% ipython --no-banner

In [1]: import numpy as np

In [2]: np.set_printoptions(precision=1, suppress=True, linewidth=200)

In [3]: feats = np.loadtxt("w.csv", delimiter=",")

In [4]: feats
Out[4]: 
array([[2., 2., 1., 3., 3., 3., 0., 2., 3.],
       [0., 0., 0., 1., 0., 0., 3., 2., 1.],
       [0., 0., 1., 0., 0., 2., 1., 3., 3.],
       [0., 0., 0., 1., 1., 3., 0., 1., 3.],
       [0., 0., 0., 0., 2., 3., 0., 0., 2.],
       [0., 0., 0., 0., 0., 1., 2., 3., 2.],
       [0., 0., 0., 0., 0., 0., 3., 1., 2.],
       [0., 0., 0., 0., 0., 0., 0., 3., 3.],
       [0., 0., 0., 0., 0., 0., 0., 0., 3.]])

In [5]: np.linalg.matrix_rank(feats, rtol=0.1)
Out[5]: np.int64(5)

In [6]: [round(float(x), 1) for x in np.linalg.svd(feats, compute_uv=False)[:3]]
Out[6]: [11.1, 5.8, 3.6]

In [7]: np.linalg.cond(feats) > 100
Out[7]: np.True_

In [8]: np.round(np.linalg.norm(feats[8] - feats[0]), 1)
Out[8]: np.float64(6.3)

In [9]: round(float(np.linalg.norm(feats, 1)), 1), round(np.linalg.norm(feats, np.inf), 1)
Out[9]: (22.0, np.float64(19.0))

In [10]: round(float(np.linalg.norm(feats, 2)), 1)
Out[10]: 11.1

In [11]: feats[8] @ feats[0]
Out[11]: np.float64(9.0)

In [12]: round(np.linalg.norm(feats) ** 2 / np.linalg.norm(feats, 2) ** 2, 1)
Out[12]: np.float64(1.5)

In [13]: np.linalg.matrix_rank(feats - feats[0, 0] * np.eye(9))
Out[13]: np.int64(8)

In [14]: np.sort(np.linalg.eigvals(feats))
Out[14]: array([0., 1., 1., 1., 2., 2., 3., 3., 3.])

In [15]: [int(np.linalg.matrix_rank(np.linalg.matrix_power(feats, p))) for p in range(1, 10)]
Out[15]: [8, 8, 8, 8, 8, 8, 8, 8, 8]

In [16]: (feats - feats.T) / 2
Out[16]: 
array([[ 0. ,  1. ,  0.5,  1.5,  1.5,  1.5,  0. ,  1. ,  1.5],
       [-1. ,  0. ,  0. ,  0.5,  0. ,  0. ,  1.5,  1. ,  0.5],
       [-0.5,  0. ,  0. ,  0. ,  0. ,  1. ,  0.5,  1.5,  1.5],
       [-1.5, -0.5,  0. ,  0. ,  0.5,  1.5,  0. ,  0.5,  1.5],
       [-1.5,  0. ,  0. , -0.5,  0. ,  1.5,  0. ,  0. ,  1. ],
       [-1.5,  0. , -1. , -1.5, -1.5,  0. ,  1. ,  1.5,  1. ],
       [ 0. , -1.5, -0.5,  0. ,  0. , -1. ,  0. ,  0.5,  1. ],
       [-1. , -1. , -1.5, -0.5,  0. , -1.5, -0.5,  0. ,  1.5],
       [-1.5, -0.5, -1.5, -1.5, -1. , -1. , -1. , -1.5,  0. ]])

In [17]: np.allclose(feats, feats.T)
Out[17]: False

In [18]: np.sort(np.abs(np.linalg.eigvals(feats)))
Out[18]: array([0., 1., 1., 1., 2., 2., 3., 3., 3.])

In [19]: (feats + feats.T) / 2
Out[19]: 
array([[2. , 1. , 0.5, 1.5, 1.5, 1.5, 0. , 1. , 1.5],
       [1. , 0. , 0. , 0.5, 0. , 0. , 1.5, 1. , 0.5],
       [0.5, 0. , 1. , 0. , 0. , 1. , 0.5, 1.5, 1.5],
       [1.5, 0.5, 0. , 1. , 0.5, 1.5, 0. , 0.5, 1.5],
       [1.5, 0. , 0. , 0.5, 2. , 1.5, 0. , 0. , 1. ],
       [1.5, 0. , 1. , 1.5, 1.5, 1. , 1. , 1.5, 1. ],
       [0. , 1.5, 0.5, 0. , 0. , 1. , 3. , 0.5, 1. ],
       [1. , 1. , 1.5, 0.5, 0. , 1.5, 0.5, 3. , 1.5],
       [1.5, 0.5, 1.5, 1.5, 1. , 1. , 1. , 1.5, 3. ]])
